$ ipython --no-banner

In [1]: import numpy as np

In [2]: import numpy.linalg as la

In [3]: np.set_printoptions(suppress=True, linewidth=200)

In [4]: m1 = np.load("x.npy")

In [5]: m1
Out[5]: 
array([[0, 0, 1, 0, 0, 0, 0, 0, 0, 0],
       [0, 0, 0, 0, 1, 0, 0, 0, 0, 0],
       [0, 0, 0, 0, 0, 0, 0, 0, 0, 1],
       [0, 0, 0, 1, 0, 0, 0, 0, 0, 0],
       [0, 0, 0, 0, 0, 0, 0, 0, 1, 0],
       [0, 0, 0, 0, 0, 1, 0, 0, 0, 0],
       [0, 0, 0, 0, 0, 0, 0, 1, 0, 0],
       [0, 0, 0, 0, 0, 0, 1, 0, 0, 0],
       [0, 1, 0, 0, 0, 0, 0, 0, 0, 0],
       [1, 0, 0, 0, 0, 0, 0, 0, 0, 0]])

In [6]: # row-stochastic, so 1 is an eigenvalue

In [7]: A2 = la.inv(m1)

In [8]: np.round(la.cond(m1), 3)
Out[8]: np.float64(1.0)

In [9]: np.round(la.inv(A2), 3)
Out[9]: 
array([[0., 0., 1., 0., 0., 0., 0., 0., 0., 0.],
       [0., 0., 0., 0., 1., 0., 0., 0., 0., 0.],
       [0., 0., 0., 0., 0., 0., 0., 0., 0., 1.],
       [0., 0., 0., 1., 0., 0., 0., 0., 0., 0.],
       [0., 0., 0., 0., 0., 0., 0., 0., 1., 0.],
       [0., 0., 0., 0., 0., 1., 0., 0., 0., 0.],
       [0., 0., 0., 0., 0., 0., 0., 1., 0., 0.],
       [0., 0., 0., 0., 0., 0., 1., 0., 0., 0.],
       [0., 1., 0., 0., 0., 0., 0., 0., 0., 0.],
       [1., 0., 0., 0., 0., 0., 0., 0., 0., 0.]])

In [10]: (np.abs(A2) > 1e-9).astype(int)
Out[10]: 
array([[0, 0, 0, 0, 0, 0, 0, 0, 0, 1],
       [0, 0, 0, 0, 0, 0, 0, 0, 1, 0],
       [1, 0, 0, 0, 0, 0, 0, 0, 0, 0],
       [0, 0, 0, 1, 0, 0, 0, 0, 0, 0],
       [0, 1, 0, 0, 0, 0, 0, 0, 0, 0],
       [0, 0, 0, 0, 0, 1, 0, 0, 0, 0],
       [0, 0, 0, 0, 0, 0, 0, 1, 0, 0],
       [0, 0, 0, 0, 0, 0, 1, 0, 0, 0],
       [0, 0, 0, 0, 1, 0, 0, 0, 0, 0],
       [0, 0, 1, 0, 0, 0, 0, 0, 0, 0]])

In [11]: A = np.loadtxt("dump.csv", delimiter=",")

In [12]: A
Out[12]: 
array([[ 1.1  ,  0.459, -0.8  , -0.9  , -1.   ,  0.1  ,  1.1  ,  1.4  ],
       [-1.6  , -0.015,  0.9  ,  0.3  ,  0.2  ,  0.   ,  1.1  , -0.2  ],
       [ 0.2  ,  3.538, -0.7  , -1.   ,  1.   ,  0.7  ,  0.9  ,  0.2  ],
       [ 0.5  ,  2.004,  0.7  , -0.3  , -0.4  ,  0.4  , -0.2  , -0.2  ],
       [-0.3  , -4.977,  0.7  , -2.3  ,  0.   , -1.   ,  1.8  , -0.1  ],
       [ 0.7  ,  0.486, -0.7  , -0.4  ,  1.2  ,  0.1  , -2.   , -0.2  ],
       [ 0.   , 10.522,  0.7  ,  0.4  , -0.5  ,  2.1  ,  1.   ,  0.6  ],
       [-0.7  ,  3.501, -0.2  ,  0.1  , -0.9  ,  0.7  ,  0.   ,  2.9  ],
       [-1.2  ,  1.454, -1.1  ,  0.3  ,  1.2  ,  0.3  , -0.6  ,  0.2  ],
       [ 1.4  , -0.52 ,  1.1  , -0.3  ,  2.3  , -0.1  , -0.1  , -0.3  ],
       [ 1.2  ,  3.522, -0.7  , -0.1  , -0.6  ,  0.7  , -1.5  ,  0.7  ],
       [-1.   ,  0.979, -0.4  ,  0.9  , -2.6  ,  0.2  ,  1.2  ,  0.   ],
       [-1.3  , -0.504,  0.5  ,  0.7  ,  0.2  , -0.1  ,  0.   , -1.   ],
       [-0.7  ,  5.002,  1.9  ,  0.9  , -0.1  ,  1.   , -0.4  , -0.3  ],
       [ 0.3  ,  1.004,  0.1  ,  0.2  ,  0.9  ,  0.2  ,  0.   ,  1.4  ],
       [-4.3  ,  2.008, -0.4  ,  0.1  , -1.3  ,  0.4  , -0.6  ,  1.5  ],
       [ 0.3  ,  8.493,  0.9  , -0.5  , -0.1  ,  1.7  , -2.2  ,  0.9  ],
       [-2.   ,  4.984, -0.8  ,  1.3  ,  0.4  ,  1.   , -0.3  , -0.5  ],
       [-0.3  ,  0.012, -0.2  , -0.8  , -0.2  ,  0.   , -0.2  ,  0.9  ],
       [-1.   , -2.022,  0.9  ,  1.7  ,  1.4  , -0.4  , -0.6  ,  0.1  ],
       [ 0.7  ,  6.999,  0.3  , -0.4  ,  0.5  ,  1.4  ,  2.   , -1.2  ],
       [-0.2  , 13.532,  0.2  , -0.1  , -0.4  ,  2.7  , -1.2  , -0.1  ],
       [-0.1  ,  0.502,  1.7  ,  0.   , -1.8  ,  0.1  , -1.2  ,  0.6  ],
       [ 0.3  , -0.475,  0.4  , -0.8  ,  0.5  , -0.1  , -1.2  , -1.2  ],
       [-1.   ,  4.026, -0.8  , -0.8  , -0.2  ,  0.8  , -1.4  , -0.8  ],
       [ 1.1  , -4.52 , -1.5  , -0.7  , -1.7  , -0.9  , -0.4  , -1.6  ],
       [-0.2  , -2.023,  0.   , -0.7  , -1.   , -0.4  , -0.8  , -1.5  ],
       [-0.1  , -0.993, -0.5  , -0.4  , -1.1  , -0.2  ,  0.   , -1.1  ],
       [ 0.3  , -5.001,  0.6  ,  1.   , -0.4  , -1.   ,  0.   , -1.6  ],
       [-0.3  , -4.989,  0.4  ,  0.3  , -0.8  , -1.   , -0.4  , -0.5  ],
       [-0.6  , -2.477, -0.6  ,  0.2  , -2.1  , -0.5  ,  0.8  ,  0.1  ],
       [-0.2  ,  0.475,  0.7  , -1.7  , -1.4  ,  0.1  , -1.2  ,  0.8  ]])

In [13]: Ac = A - A.mean(axis=0)

In [14]: Uu, sv, Vt = la.svd(Ac, full_matrices=False)

In [15]: sv.round(3)
Out[15]: array([24.63 ,  6.929,  6.041,  5.686,  5.225,  4.493,  3.736,  0.021])

In [16]: round((sv ** 2).sum() ** 2 / (sv ** 4).sum(), 3)
Out[16]: np.float64(1.647)

In [17]: np.abs(Vt[0]).argmax()
Out[17]: np.int64(1)

In [18]: np.round(sv ** 2 / (sv ** 2).sum(), 3) + 0
Out[18]: array([0.773, 0.061, 0.047, 0.041, 0.035, 0.026, 0.018, 0.   ])

In [19]: np.round(Ac.mean(axis=0), 3) + 0
Out[19]: array([0., 0., 0., 0., 0., 0., 0., 0.])

In [20]: np.round(Vt[0] * np.sign(Vt[0, np.abs(Vt[0]).argmax()]), 3)
Out[20]: array([-0.013,  0.977,  0.015,  0.02 ,  0.029,  0.195, -0.034,  0.069])

In [21]: la.matrix_rank(Ac)
Out[21]: np.int64(8)

In [22]: dist = la.norm(A[:, None] - A[None], axis=-1)

In [23]: dist.shape
Out[23]: (32, 32)

In [24]: dist[:5, :5].round(3)
Out[24]: 
array([[0.   , 3.982, 4.019, 3.171, 6.377],
       [3.982, 0.   , 4.631, 3.331, 5.887],
       [4.019, 4.631, 0.   , 2.883, 9.011],
       [3.171, 3.331, 2.883, 0.   , 7.714],
       [6.377, 5.887, 9.011, 7.714, 0.   ]])

In [25]: np.unravel_index(dist.round(6).argmax(), dist.shape)
Out[25]: (np.int64(4), np.int64(21))

In [26]: dist.mean(axis=1).argmax()
Out[26]: np.int64(21)

In [27]: (dist + 1e9 * np.eye(32)).round(6).argmin(axis=1)
Out[27]: array([18, 12,  3, 14, 29, 23, 21, 10, 14, 23,  3,  1,  1, 17, 18,  7,  6, 24, 14, 12, 13,  6, 31,  5, 10, 29, 27, 26, 29, 28, 27, 22])

In [28]: A2 = A / la.norm(A, axis=1, keepdims=True)

In [29]: C2 = A2 @ A2.T

In [30]: (C2 - 2 * np.eye(32)).round(6).argmax(axis=1)
Out[30]: array([18, 12, 20, 16, 29, 23, 21,  6, 17, 23, 16, 15,  1,  6,  7,  7, 21, 21, 31, 12,  6,  6, 31, 26, 21, 26, 27, 26, 29, 28, 29, 22])

In [31]: Uu, sv, Vt = la.svd(A)

In [32]: sv.round(3)
Out[32]: array([25.939,  7.109,  6.06 ,  5.788,  5.324,  4.511,  3.938,  0.021])

In [33]: A2 = Uu[:, :7] @ np.diag(sv[:7]) @ Vt[:7]

In [34]: np.round(la.norm(A - A2, 2), 3), round(float(sv[7]), 3)
Out[34]: (np.float64(0.021), 0.021)

In [35]: round(float(np.abs(A - A2).max()), 3)
Out[35]: 0.009

In [36]: la.matrix_rank(A2)
Out[36]: np.int64(7)

In [37]: np.round(la.norm(A, 2) / la.norm(A), 3)
Out[37]: np.float64(0.886)

In [38]: [round(float(x), 3) for x in la.svd(A, compute_uv=False)[:3]]
Out[38]: [25.939, 7.109, 6.06]

In [39]: la.matrix_rank(A, rtol=0.1)
Out[39]: np.int64(7)

In [40]: X = np.array([[0, 0, 0, 3, 0, 0, 3],
    ...:     [0, 0, 0, 3, -2, 0, 0],
    ...:     [0, -1, 0, 0, -3, 0, 0]])

In [41]: X
Out[41]: 
array([[ 0,  0,  0,  3,  0,  0,  3],
       [ 0,  0,  0,  3, -2,  0,  0],
       [ 0, -1,  0,  0, -3,  0,  0]])

In [42]: # column 2 repeats column 0

In [43]: T = np.stack([X, 2 * X, X[::-1]])

In [44]: (T @ X.T).shape
Out[44]: (3, 3, 3)

In [45]: np.einsum("bij,cij->bc", T, T)
Out[45]: 
array([[ 41,  82,  13],
       [ 82, 164,  26],
       [ 13,  26,  41]])

In [46]: la.matrix_rank(T.reshape(3, -1))
Out[46]: np.int64(2)

In [47]: X.shape
Out[47]: (3, 7)

In [48]: np.unravel_index(np.abs(X).argmax(), X.shape)
Out[48]: (np.int64(0), np.int64(3))

In [49]: np.diff(X, axis=0)
Out[49]: 
array([[ 0,  0,  0,  0, -2,  0, -3],
       [ 0, -1,  0, -3, -1,  0,  0]])

In [50]: X - X[0]
Out[50]: 
array([[ 0,  0,  0,  0,  0,  0,  0],
       [ 0,  0,  0,  0, -2,  0, -3],
       [ 0, -1,  0, -3, -3,  0, -3]])

In [51]: W = np.array([[0, 5, 3],
    ...:     [1, -2, 1],
    ...:     [2, 0, 0],
    ...:     [4, 1, 5],
    ...:     [0, 4, -2],
    ...:     [5, -5, 0],
    ...:     [-4, 5, 3]])

In [52]: coef = np.array([1, 3, 1])

In [53]: hid = np.maximum(X @ W + coef, 0)

In [54]: hid
Out[54]: 
array([[ 1, 21, 25],
       [13,  0, 20],
       [ 0,  0,  6]])

In [55]: (hid > 0).astype(int)
Out[55]: 
array([[1, 1, 1],
       [1, 0, 1],
       [0, 0, 1]])

In [56]: la.matrix_rank(hid)
Out[56]: np.int64(3)

In [57]: C = np.array([[-5, -9], [-8, -5], [5, -4]])

In [58]: hid @ C
Out[58]: 
array([[ -48, -214],
       [  35, -197],
       [  30,  -24]])

In [59]: (hid @ C).round(6).argmax(axis=1)
Out[59]: array([0, 0, 0])

In [60]: u = np.array([2, 0, -1])

In [61]: np.cross(X[2, :3], X[0, :3])
Out[61]: array([0, 0, 0])

In [62]: np.correlate(X[2], X[0], "full")
Out[62]: array([  0,  -3,   0,   0, -12,   0,   0,  -9,   0,   0,   0,   0,   0])

In [63]: rng = np.random.default_rng(59)

In [64]: A2 = X + rng.integers(-2, 3, (3, 2)) @ rng.integers(-2, 3, (2, 7))

In [65]: A2
Out[65]: 
array([[ 2, -1, -1,  1, -2, -2,  5],
       [-2,  3,  3,  5, -8,  2,  6],
       [ 6, -6, -5, -6, -1, -6, -2]])

In [66]: A2 - X
Out[66]: 
array([[ 2, -1, -1, -2, -2, -2,  2],
       [-2,  3,  3,  2, -6,  2,  6],
       [ 6, -5, -5, -6,  2, -6, -2]])

In [67]: np.round(la.svd(A2 - X, compute_uv=False), 3) + 0
Out[67]: array([15.27 ,  7.537,  0.   ])

In [68]: K = np.load("data.npy")

In [69]: K
Out[69]: 
array([[ 0.16 , -0.29 , -0.84 ],
       [ 2.455, -0.482,  1.455],
       [-1.015, -0.121, -2.015],
       [-1.493, -0.836, -2.493],
       [ 3.728, -3.452,  2.728],
       [-0.821, -0.067, -1.821],
       [-1.192,  1.164, -2.192],
       [ 1.579,  1.807,  0.579],
       [ 4.602, -3.758,  3.602],
       [ 0.659, -1.049, -0.341],
       [-1.087,  3.767, -2.087],
       [ 2.895, -1.838,  1.895],
       [ 1.66 ,  0.225,  0.66 ],
       [ 2.113,  1.488,  1.113],
       [ 1.141,  0.592,  0.141],
       [ 0.664,  0.816, -0.336],
       [ 4.393, -0.145,  3.393],
       [-1.55 ,  0.443, -2.55 ],
       [ 0.001,  2.718, -0.999],
       [-1.836, -0.081, -2.836],
       [ 0.012,  2.692, -0.988],
       [ 2.586,  2.241,  1.586],
       [ 3.699,  2.562,  2.699],
       [ 2.363,  1.145,  1.363],
       [ 2.008, -0.357,  1.008],
       [ 1.235, -2.92 ,  0.235],
       [-1.127, -0.077, -2.127],
       [ 2.422, -4.288,  1.422],
       [ 2.457, -2.144,  1.457],
       [ 1.267,  2.411,  0.267],
       [-2.296,  0.119, -3.296],
       [ 5.785,  0.387,  4.785]])

In [70]: C2 = np.cov(K, rowvar=False)

In [71]: C2.round(3)
Out[71]: 
array([[ 4.328, -1.13 ,  4.328],
       [-1.13 ,  3.832, -1.13 ],
       [ 4.328, -1.13 ,  4.328]])

In [72]: np.round(la.eigvalsh(C2)[::-1], 3) + 0
Out[72]: array([9.137, 3.351, 0.   ])

In [73]: np.round(np.corrcoef(K.T), 3)
Out[73]: 
array([[ 1.   , -0.277,  1.   ],
       [-0.277,  1.   , -0.277],
       [ 1.   , -0.277,  1.   ]])

In [74]: np.round(K.std(axis=0), 3)
Out[74]: array([2.048, 1.927, 2.048])

In [75]: C2.shape
Out[75]: (3, 3)
